>>> import numpy as np
>>> from numpy import linalg as LA
>>> np.set_printoptions(precision=3, suppress=True, linewidth=160, floatmode="fixed")
>>> X = np.loadtxt("a.csv", delimiter=",")
>>> print(X)
[[ 0.609  0.047  0.215 -0.320 -0.114  0.033 -0.333  0.133 -0.217  0.554  0.137 -0.342 -0.136 -0.161]
 [ 0.047  0.443  0.063  0.074 -0.230 -0.262 -0.262  0.032 -0.366 -0.220 -0.006  0.183 -0.081  0.087]
 [ 0.215  0.063  1.191 -0.079  0.016 -0.333 -0.258  0.008  0.416 -0.025  0.187  0.039 -0.237  0.207]
 [-0.320  0.074 -0.079  0.540 -0.327 -0.295  0.199  0.046  0.113 -0.280 -0.089 -0.080  0.118  0.250]
 [-0.114 -0.230  0.016 -0.327  1.587 -0.174 -0.102 -0.218  0.220  0.153 -0.332  0.132  0.245 -0.101]
 [ 0.033 -0.262 -0.333 -0.295 -0.174  1.030  0.026 -0.073 -0.249  0.076 -0.161  0.051  0.349  0.033]
 [-0.333 -0.262 -0.258  0.199 -0.102  0.026  0.687 -0.064  0.212 -0.090  0.498 -0.019  0.170 -0.015]
 [ 0.133  0.032  0.008  0.046 -0.218 -0.073 -0.064  0.167  0.106  0.023  0.089 -0.215  0.091 -0.250]
 [-0.217 -0.366  0.416  0.113  0.220 -0.249  0.212  0.106  1.027 -0.222  0.071 -0.105 -0.048 -0.383]
 [ 0.554 -0.220 -0.025 -0.280  0.153  0.076 -0.090  0.023 -0.222  0.877  0.068 -0.489 -0.173  0.029]
 [ 0.137 -0.006  0.187 -0.089 -0.332 -0.161  0.498  0.089  0.071  0.068  1.111 -0.127  0.154 -0.328]
 [-0.342  0.183  0.039 -0.080  0.132  0.051 -0.019 -0.215 -0.105 -0.489 -0.127  0.651 -0.254  0.185]
 [-0.136 -0.081 -0.237  0.118  0.245  0.349  0.170  0.091 -0.048 -0.173  0.154 -0.254  1.160 -0.156]
 [-0.161  0.087  0.207  0.250 -0.101  0.033 -0.015 -0.250 -0.383  0.029 -0.328  0.185 -0.156  0.921]]
>>> rng = np.random.default_rng(0)
>>> Y = X + rng.integers(-2, 3, (14, 8)) @ rng.integers(-2, 3, (8, 14))
>>> print(Y)
[[  8.609  -9.953   2.215  -2.320  14.886  -9.967   3.667  -6.867  -9.217  -5.446  14.137  -8.342  -0.136  -7.161]
 [ -4.953  11.443   4.063   4.074  -8.230   7.738   2.738   2.032   7.634  10.780 -17.006   5.183   1.919   1.087]
 [  3.215  10.063   7.191   1.921  -4.984  -2.333  -4.258   5.008   4.416   5.975   4.187  -6.961  -0.237   5.207]
 [ -1.320   2.074  -3.079  -3.460   7.673   1.705  -4.801   2.046   2.113   5.720  -9.089   0.920   8.118   2.250]
 [  0.886  -4.230  -1.984  -8.327   3.587  -0.174  -0.102 -10.218   8.220   6.153   0.668   2.132  -9.755  -8.101]
 [  5.033  -4.262  -3.333 -10.295  -6.174   1.030 -12.974  -6.073   9.751   3.076   8.839  -0.949  -7.651  -3.967]
 [ -0.333   6.738   3.742  -1.801  -7.102  10.026  -4.313  -1.064  11.212  11.910 -15.502   2.981   6.170  -2.015]
 [ -5.867   8.032   1.008   6.046  -0.218   3.927   2.936  12.167  -4.894   1.023 -12.911   1.785   8.091   9.750]
 [ -2.217  -0.366  -0.584   6.113   1.220  -4.249   4.212   8.106  -8.973 -11.222   8.071  -3.105   2.952   7.617]
 [  4.554   8.780   7.975  -0.280  -7.847   0.076  -5.090   6.023   3.778   7.877   2.068  -7.489  -4.173   5.029]
 [  1.137  -3.006  -1.813  -2.089   5.668  -2.161   0.498  -0.911  -1.929  -2.932   5.111  -2.127   3.154  -0.328]
 [ -1.342   3.183   0.039   6.920  -6.868  -2.949   2.981  -7.215   4.895   0.511   4.873   3.651  -3.254  -5.815]
 [ -6.136   2.919  -5.237  -1.882  -8.755   0.349  -3.830  13.091  -2.048  -5.173   5.154   0.746 -10.840  13.844]
 [  2.839  -7.913  -2.793  -5.750  15.899  -3.967   2.985  -8.250  -2.383  -1.971   4.672  -2.815   3.844  -5.079]]
>>> print(np.abs(Y - X).sum(axis=1))
[102.000  89.000  63.000  55.000  62.000  82.000  86.000  79.000  69.000  69.000  31.000  54.000  81.000  73.000]
>>> print(np.round(LA.svd(Y - X, compute_uv=False), 3) + 0)
[57.486 42.873 36.381 23.122 22.092 11.695  8.534  4.056  0.000  0.000  0.000  0.000  0.000  0.000]
>>> print(LA.matrix_rank(Y - X, tol=1e-8))
8
